In [1]: import numpy as np

In [2]: np.set_printoptions(precision=2, suppress=True, linewidth=100)

In [3]: def rnd(a):
   ...:     return np.round(a, 2) + 0
   ...: 

In [4]: feats = np.load("layer3.npy")

In [5]: feats
Out[5]: 
array([[ 3,  3,  3,  4,  3,  7,  3],
       [-2, -2, -2, -1, -2,  2, -2],
       [ 2,  2,  2,  3,  2,  6,  2],
       [-7, -7, -7, -6, -7, -3, -7]])

In [6]: [round(float(x), 2) for x in np.linalg.svd(feats, compute_uv=False)[:3]]
Out[6]: [20.9, 7.31, 0.0]

In [7]: rnd(np.linalg.norm(feats, 2) / np.linalg.norm(feats))
Out[7]: np.float64(0.94)

In [8]: np.argsort(-np.linalg.norm(feats, axis=0).round(6), kind="stable")[:3]
Out[8]: array([5, 0, 1])

In [9]: np.linalg.matrix_rank(feats, rtol=0.1)
Out[9]: np.int64(2)

In [10]: Uu, s, Vh = np.linalg.svd(feats)

In [11]: evecs = Vh[:(s > 1e-8).sum()]

In [12]: rng = np.random.default_rng(31)

In [13]: x = feats[0] + -3 * feats[2] + rng.integers(2) * np.eye(7)[1]

In [14]: x
Out[14]: array([ -3.,  -2.,  -3.,  -5.,  -3., -11.,  -3.])

In [15]: np.allclose(evecs.T @ evecs @ x, x)
Out[15]: False

In [16]: rnd(np.diag(evecs.T @ evecs))
Out[16]: array([0.18, 0.18, 0.18, 0.15, 0.18, 0.95, 0.18])

In [17]: rnd(evecs.T @ evecs)
Out[17]: 
array([[ 0.18,  0.18,  0.18,  0.13,  0.18, -0.03,  0.18],
       [ 0.18,  0.18,  0.18,  0.13,  0.18, -0.03,  0.18],
       [ 0.18,  0.18,  0.18,  0.13,  0.18, -0.03,  0.18],
       [ 0.13,  0.13,  0.13,  0.15,  0.13,  0.21,  0.13],
       [ 0.18,  0.18,  0.18,  0.13,  0.18, -0.03,  0.18],
       [-0.03, -0.03, -0.03,  0.21, -0.03,  0.95, -0.03],
       [ 0.18,  0.18,  0.18,  0.13,  0.18, -0.03,  0.18]])

In [18]: theta = np.radians(17)

In [19]: R = np.eye(7)

In [20]: R[3, 3] = R[2, 2] = np.cos(theta)

In [21]: R[3, 2], R[2, 3] = -np.sin(theta), np.sin(theta)

In [22]: rnd(R)
Out[22]: 
array([[ 1.  ,  0.  ,  0.  ,  0.  ,  0.  ,  0.  ,  0.  ],
       [ 0.  ,  1.  ,  0.  ,  0.  ,  0.  ,  0.  ,  0.  ],
       [ 0.  ,  0.  ,  0.96,  0.29,  0.  ,  0.  ,  0.  ],
       [ 0.  ,  0.  , -0.29,  0.96,  0.  ,  0.  ,  0.  ],
       [ 0.  ,  0.  ,  0.  ,  0.  ,  1.  ,  0.  ,  0.  ],
       [ 0.  ,  0.  ,  0.  ,  0.  ,  0.  ,  1.  ,  0.  ],
       [ 0.  ,  0.  ,  0.  ,  0.  ,  0.  ,  0.  ,  1.  ]])

In [23]: other = feats @ R.T

In [24]: rnd(other)
Out[24]: 
array([[ 3.  ,  3.  ,  4.04,  2.95,  3.  ,  7.  ,  3.  ],
       [-2.  , -2.  , -2.2 , -0.37, -2.  ,  2.  , -2.  ],
       [ 2.  ,  2.  ,  2.79,  2.28,  2.  ,  6.  ,  2.  ],
       [-7.  , -7.  , -8.45, -3.69, -7.  , -3.  , -7.  ]])

In [25]: rnd(feats @ np.linalg.pinv(feats) @ feats)
Out[25]: 
array([[ 3.,  3.,  3.,  4.,  3.,  7.,  3.],
       [-2., -2., -2., -1., -2.,  2., -2.],
       [ 2.,  2.,  2.,  3.,  2.,  6.,  2.],
       [-7., -7., -7., -6., -7., -3., -7.]])

In [26]: np.abs(np.diag(np.linalg.qr(feats)[1])) > 1e-9
Out[26]: array([ True, False, False,  True])

In [27]: np.linalg.inv(feats)
LinAlgError: Last 2 dimensions of the array must be square


In [28]: rnd(np.trace(np.linalg.pinv(feats) @ feats))
Out[28]: np.float64(2.0)

In [29]: np.allclose(feats[:-1].T @ np.linalg.lstsq(feats[:-1].T, feats[-1])[0], feats[-1])
Out[29]: True
